$ python -q
>>> import numpy as np
>>> from numpy import linalg as LA
>>> np.set_printoptions(precision=2, suppress=True, linewidth=200)
>>> rng = np.random.default_rng(165)
>>> theta = np.sort(rng.uniform(-2, 2, 17))
>>> A = np.c_[theta, theta ** 2, theta ** 3] @ np.array([[1, 3, 4, -5], [3, 4, -1, -3], [-3, -4, 4, 2]])
>>> A
array([[ 16.79,  19.81, -23.45,  -6.88],
       [ 16.15,  18.98, -22.68,  -6.48],
       [ -0.07,  -0.35,  -0.63,   0.67],
       [  0.05,   0.14,   0.18,  -0.23],
       [  0.24,   0.61,   0.67,  -0.93],
       [  0.51,   1.19,   1.26,  -1.78],
       [  0.92,   2.11,   2.42,  -3.18],
       [  1.17,   2.79,   4.02,  -4.52],
       [  0.79,   2.86,   8.25,  -6.4 ],
       [  0.35,   2.46,  10.22,  -6.85],
       [ -1.25,   0.73,  15.49,  -7.44],
       [ -1.5 ,   0.44,  16.21,  -7.47],
       [ -5.48,  -4.35,  26.15,  -7.16],
       [ -6.52,  -5.64,  28.51,  -6.94],
       [ -8.59,  -8.23,  33.03,  -6.41],
       [ -9.77,  -9.71,  35.52,  -6.07],
       [ -9.9 ,  -9.88,  35.8 ,  -6.03]])
>>> # rank 3
>>> Ac = A - A.mean(axis=0)
>>> vecs = LA.svd(Ac)[2][:3]
>>> M2 = Ac - Ac @ vecs.T @ vecs
>>> np.round(M2.std(axis=0), 2) + 0
array([0., 0., 0., 0.])
>>> np.round(np.cov(Ac @ vecs.T, rowvar=False), 2) + 0
array([[435.98,   0.  ,   0.  ],
       [  0.  ,  17.84,   0.  ],
       [  0.  ,   0.  ,   0.21]])
>>> gram = np.cov(A, rowvar=False)
>>> print(gram.shape)
(4, 4)
>>> gram
array([[  55.46,   60.98, -127.41,    0.74],
       [  60.98,   67.54, -137.17,   -0.92],
       [-127.41, -137.17,  323.45,  -16.41],
       [   0.74,   -0.92,  -16.41,    7.57]])
>>> np.argsort(-A.std(axis=0).round(6), kind="stable")
array([2, 1, 0, 3])
>>> np.round(LA.eigvalsh(gram)[::-1], 2) + 0
array([435.98,  17.84,   0.21,   0.  ])
>>> np.argwhere(np.triu(np.abs(np.corrcoef(A.T)) > 0.8, 1))
array([[0, 1],
       [0, 2],
       [1, 2]])
>>> M = np.loadtxt("test2.csv", delimiter=",")
>>> print(M)
[[0. 0. 0. 0. 0. 0.]
 [0. 0. 0. 1. 1. 1.]
 [0. 0. 0. 0. 1. 0.]
 [0. 1. 0. 0. 0. 0.]
 [0. 1. 1. 0. 0. 0.]
 [0. 1. 0. 0. 0. 0.]]
>>> # row 5 repeats row 3
>>> np.allclose(M[:-1].T @ LA.lstsq(M[:-1].T, M[-1])[0], M[-1])
True
>>> round(float(np.trace(LA.pinv(M) @ M)), 2)
4.0
>>> def softmax(z):
...     e = np.exp(z - z.max(axis=-1, keepdims=True))
...     return e / e.sum(axis=-1, keepdims=True)
... 
>>> print(softmax(M[2] + 5))
[0.13 0.13 0.13 0.13 0.35 0.13]
>>> att = M @ M.T / np.sqrt(6)
>>> softmax(att).round(6).argmax(axis=1)
array([0, 1, 1, 3, 4, 3])
>>> print(softmax(att))
[[0.17 0.17 0.17 0.17 0.17 0.17]
 [0.11 0.38 0.17 0.11 0.11 0.11]
 [0.14 0.21 0.21 0.14 0.14 0.14]
 [0.13 0.13 0.13 0.2  0.2  0.2 ]
 [0.12 0.12 0.12 0.18 0.27 0.18]
 [0.13 0.13 0.13 0.2  0.2  0.2 ]]
>>> softmax(att)[2] @ M
array([0.  , 0.43, 0.14, 0.21, 0.43, 0.21])
>>> K = np.array([[-1, -2, 3, 0, 0, -2, 3],
...     [1, 1, 3, 0, -3, -3, 1],
...     [2, -1, 2, -3, -2, 0, -2],
...     [3, -1, 2, 1, 0, 0, -2],
...     [-1, 0, 0, 3, -1, 2, 2],
...     [-1, -2, 1, 0, 2, -1, -3],
...     [-2, -3, 0, 0, 3, 1, 2]])
>>> # rank 6
>>> idx = rng.permutation(7)
>>> idx
array([2, 5, 1, 0, 4, 3, 6])
>>> M2 = K[idx][:, idx]
>>> print(round(float(LA.det(M2)), 2), np.round(LA.det(K[idx]), 2))
0.0 0.0
>>> np.round(np.sort(np.abs(LA.eigvals(M2))), 2) + 0
array([0.  , 2.63, 3.52, 3.52, 4.45, 4.45, 4.47])
>>> np.allclose(M2, K)
False
>>> print(M2)
[[ 2  0 -1  2 -2 -3 -2]
 [ 1 -1 -2 -1  2  0 -3]
 [ 3 -3  1  1 -3  0  1]
 [ 3 -2 -2 -1  0  0  3]
 [ 0  2  0 -1 -1  3  2]
 [ 2  0 -1  3  0  1 -2]
 [ 0  1 -3 -2  3  0  2]]
